% python3 -q
>>> import numpy as np
>>> np.set_printoptions(precision=2, suppress=True, linewidth=140, legacy="1.25")
>>> tidy = lambda a: np.round(a, 2) + 0
>>> m1 = np.array([[105, 61, -65, -19, -59, -103, 7],
...     [61, 87, -27, -45, 40, -86, -51],
...     [-65, -27, 163, -122, -58, -68, 89],
...     [-19, -45, -122, 196, 58, 156, -76],
...     [-59, 40, -58, 58, 311, 141, -206],
...     [-103, -86, -68, 156, 141, 251, -88],
...     [7, -51, 89, -76, -206, -88, 163]])
>>> rng = np.random.default_rng(684)
>>> other = m1 + rng.integers(-2, 3, (7, 5)) @ rng.integers(-2, 3, (5, 7))
>>> other
array([[ 104,   63,  -70,  -21,  -53,  -94,    9],
       [  55,   89,  -29,  -51,   36,  -88,  -47],
       [ -64,  -23,  154, -127,  -52,  -58,   98],
       [ -21,  -41, -130,  192,   64,  166,  -70],
       [ -56,   43,  -62,   56,  313,  145, -199],
       [-101,  -83,  -74,  161,  141,  247,  -82],
       [  13,  -52,   85,  -67, -206,  -96,  165]])
>>> np.linalg.matrix_rank(other - m1, tol=1e-8)
5
>>> other - m1
array([[-1,  2, -5, -2,  6,  9,  2],
       [-6,  2, -2, -6, -4, -2,  4],
       [ 1,  4, -9, -5,  6, 10,  9],
       [-2,  4, -8, -4,  6, 10,  6],
       [ 3,  3, -4, -2,  2,  4,  7],
       [ 2,  3, -6,  5,  0, -4,  6],
       [ 6, -1, -4,  9,  0, -8,  2]])
>>> np.argsort(-np.linalg.norm(m1, axis=0).round(6), kind="stable")[:3]
array([4, 5, 6])
>>> [round(float(x), 2) for x in np.linalg.svd(m1, compute_uv=False)[:3]]
[671.1, 310.0, 254.14]
>>> np.linalg.cond(m1) > 100
True
>>> r = np.linalg.matrix_rank(m1)
>>> r
5
>>> ns = np.linalg.svd(m1)[2][r:].T
>>> tidy(m1 @ ns)
array([[0., 0.],
       [0., 0.],
       [0., 0.],
       [0., 0.],
       [0., 0.],
       [0., 0.],
       [0., 0.]])
>>> [int(np.linalg.matrix_rank(np.delete(m1, i, axis=0))) for i in range(7)]
[5, 5, 5, 5, 5, 5, 5]
>>> ns.shape
(7, 2)
>>> [int(np.linalg.matrix_rank(m1[:i])) for i in range(1, len(m1) + 1)]
[1, 2, 3, 4, 5, 5, 5]
>>> [int(np.linalg.matrix_rank(m1[:, :j + 1])) for j in range(7)]
[1, 2, 3, 4, 5, 5, 5]
>>> vals, V = np.linalg.eigh(m1)
>>> x = np.array([-1, 1, 1, -2, -2, -2, 0])
>>> x @ m1 @ x
6813
>>> X = np.array([[0.6, 1.13, -0.44],
...     [-3.75, -0.74, -0.95],
...     [1.02, 0.52, 0.74],
...     [7.19, 0.76, 2.65],
...     [0.31, -1.76, -4.19],
...     [1.52, 0.47, -2.2],
...     [3.94, -1.13, 2.82]])
>>> other = np.c_[X[:, :1] @ np.array([[-6]]), np.array([3, -2, 1, -3, 2, -1, 3])]
>>> tidy(other)
array([[ -3.6 ,   3.  ],
       [ 22.5 ,  -2.  ],
       [ -6.12,   1.  ],
       [-43.14,  -3.  ],
       [ -1.86,   2.  ],
       [ -9.12,  -1.  ],
       [-23.64,   3.  ]])
>>> tidy(np.linalg.norm(other - X @ np.linalg.lstsq(X, other)[0], axis=0))
array([0.  , 5.85])
>>> np.linalg.matrix_rank(other)
2
>>> tidy(np.linalg.lstsq(X, other[:, 0])[0])
array([-6.,  0.,  0.])
>>> tidy(np.linalg.norm(np.linalg.qr(X)[0].T @ other, axis=0) ** 2 / ((other ** 2).sum(axis=0) + 1e-12))
array([1.  , 0.07])
>>> labels = rng.permutation(7)
>>> labels
array([0, 6, 1, 5, 4, 3, 2])
>>> other = m1[labels][:, labels]
>>> np.trace(other)
1276
>>> J = np.load("sample13.npy")
>>> J
array([[ 0., -1., -1.,  0.,  0., -1.],
       [-1.,  0., -1.,  0.,  0., -1.],
       [-1., -1.,  0.,  0.,  0., -1.],
       [ 0.,  0.,  0.,  0.,  0.,  0.],
       [ 0.,  0.,  0.,  0.,  0.,  0.],
       [-1., -1., -1.,  0.,  0.,  0.]])
>>> tidy(np.linalg.eigvalsh(J).min())
-3.0
>>> np.all(np.linalg.eigvalsh(J) > 0)
False
>>> Uu, sigma, Vh = np.linalg.svd(J)
>>> np.argmax(sigma[:-1] / (sigma[1:] + 1e-6)) + 1
4
>>> tidy(sigma)
array([3., 1., 1., 1., 0., 0.])
>>> other = Uu[:, :4] @ np.diag(sigma[:4]) @ Vh[:4]
>>> np.linalg.matrix_rank(J, rtol=0.05)
4
>>> tidy(other)
array([[ 0., -1., -1.,  0.,  0., -1.],
       [-1.,  0., -1.,  0.,  0., -1.],
       [-1., -1.,  0.,  0.,  0., -1.],
       [ 0.,  0.,  0.,  0.,  0.,  0.],
       [ 0.,  0.,  0.,  0.,  0.,  0.],
       [-1., -1., -1.,  0.,  0.,  0.]])
>>> tidy(np.linalg.norm(J - other, 2)), sigma[4]
(0.0, 0.0)
>>> E = np.loadtxt("data.csv", delimiter=",")
>>> E
array([[ 0.,  0.],
       [ 0.,  0.],
       [-3.,  0.],
       [ 4.,  0.],
       [ 0.,  0.],
       [ 3.,  0.]])
>>> Uu, sigma, Vh = np.linalg.svd(E)
>>> np.argmax(sigma[:-1] / (sigma[1:] + 1e-6)) + 1
1
>>> other = Uu[:, :1] @ np.diag(sigma[:1]) @ Vh[:1]
>>> tidy(np.abs(E - other).max())
0.0
>>> blk = np.stack([E, 5 * E, E[::-1]])
>>> (blk @ E.T).shape
(3, 6, 6)
>>> tidy(np.linalg.norm(blk, axis=(1, 2)))
array([ 5.83, 29.15,  5.83])
>>> np.einsum("bij,cij->bc", blk, blk)
array([[  34.,  170.,  -24.],
       [ 170.,  850., -120.],
       [ -24., -120.,   34.]])
>>> other = np.array([[-5, 3, 5, 1, 3, -4],
...     [5, 5, 0, 3, -5, 1],
...     [-5, 4, 5, -4, 1, -1],
...     [-4, 5, -5, -2, 0, 5],
...     [3, -3, -4, 1, -3, 1],
...     [-3, 0, -2, 4, 1, -2]])
>>> M = other + other.T
>>> M
array([[-10,   8,   0,  -3,   6,  -7],
       [  8,  10,   4,   8,  -8,   1],
       [  0,   4,  10,  -9,  -3,  -3],
       [ -3,   8,  -9,  -4,   1,   9],
       [  6,  -8,  -3,   1,  -6,   2],
       [ -7,   1,  -3,   9,   2,  -4]])
>>> x = np.array([0, -2, -8, -7, 6, -9])
>>> y = M @ x
>>> y
array([ 104, -165,  -16,    9,  -21,    7])
>>> tidy(np.linalg.solve(M, M[:, 1]))
array([0., 1., 0., 0., 0., 0.])
>>> Uu, sigma, Vh = np.linalg.svd(m1)
>>> V = Vh[:(sigma > 1e-8).sum()]
>>> x = m1[3] + -3 * m1[5] + rng.integers(2) * np.eye(7)[2]
>>> x
array([ 290.,  213.,   83., -272., -365., -597.,  188.])
>>> np.linalg.matrix_rank(np.vstack([m1, x]))
6
>>> tidy(np.linalg.norm(x - V.T @ V @ x))
0.58
>>> tidy(np.diag(V.T @ V))
array([0.52, 0.74, 0.66, 0.94, 0.88, 0.84, 0.42])
>>> W1 = np.array([[2, 0, 0, 1, 2, 0],
...     [2, 2, 0, 2, 1, 1],
...     [2, 0, 1, 1, 0, 0],
...     [0, 1, 0, 0, 2, 2],
...     [2, 1, 0, 1, 1, 2],
...     [1, 2, 0, 1, 2, 1]])
>>> coef = np.array([-5, 1, 2, -3, 1, -2])
>>> H = np.maximum(M @ W1 + coef, 0)
>>> (H > 0).astype(int)
array([[0, 1, 1, 1, 0, 1],
       [1, 1, 1, 1, 1, 1],
       [1, 0, 1, 1, 0, 0],
       [0, 1, 0, 1, 1, 1],
       [0, 0, 0, 0, 1, 0],
       [0, 1, 0, 0, 0, 1]])
>>> H
array([[ 0,  6,  2,  2,  0,  5],
       [24, 23,  6, 22, 37,  9],
       [14,  0, 12,  9,  0,  0],
       [ 0, 32,  0, 11, 14,  9],
       [ 0,  0,  0,  0,  5,  0],
       [ 0,  6,  0,  0,  0, 17]])
>>> tidy((H > 0).mean(axis=0))
array([0.33, 0.67, 0.5 , 0.67, 0.5 , 0.67])
>>> np.linalg.matrix_rank(H)
6
>>> Z = np.array([[1, 0], [3, 3], [0, 1], [3, 2], [0, 0], [0, 2]])
>>> H @ Z
array([[ 24,  34],
       [159, 137],
       [ 41,  30],
       [129, 136],
       [  0,   0],
       [ 18,  52]])
>>> blk = np.stack([M, -3 * M, M[::-1]])
>>> np.linalg.matrix_rank(blk.reshape(3, -1))
2
>>> blk.sum(axis=0)
array([[ 13, -15,  -3,  15, -10,  10],
       [-10, -28, -11, -15,  10,   0],
       [ -3,   0, -29,  14,   7,  15],
       [  6, -12,  28,  -1,  -5, -21],
       [ -4,  26,  10,   6,   4,  -3],
       [  4,   6,   6, -21,   2,   1]])
>>> np.einsum("bij,cij->bc", blk, blk)
array([[ 1344, -4032,   106],
       [-4032, 12096,  -318],
       [  106,  -318,  1344]])
>>> blk.shape
(3, 6, 6)
>>> (blk @ M.T).shape
(3, 6, 6)
>>> arr = np.array([[18, 2, -2, 1], [0, 22, -1, 2], [2, -1, 42, -1], [-2, 1, 2, 18]])
>>> x = np.array([2, 2, 1, -1])
>>> y = arr @ x
>>> y
array([ 37,  41,  45, -18])
>>> tidy(np.linalg.solve(arr, -3 * y))
array([-6., -6., -3.,  3.])
>>> tidy(np.linalg.solve(arr, y))
array([ 2.,  2.,  1., -1.])
>>> tidy(np.linalg.solve(arr, y + arr[:, 1]))
array([ 2.,  3.,  1., -1.])
>>> vals, V = np.linalg.eig(arr)
>>> tidy(np.sort(np.linalg.eigvals(np.linalg.inv(arr))))
array([0.02, 0.05, 0.05, 0.06])
>>> tidy(arr @ V[:, 0] - vals[0] * V[:, 0])
array([0., 0., 0., 0.])
>>> tidy(np.sort(np.linalg.eigvals(arr.T)))
array([17.74, 18.48, 22.  , 41.78])
>>> tidy(np.prod(vals))
301290.0
>>> tidy(np.sort(np.linalg.eigvals(arr @ arr)))
array([ 314.59,  341.47,  484.  , 1745.94])
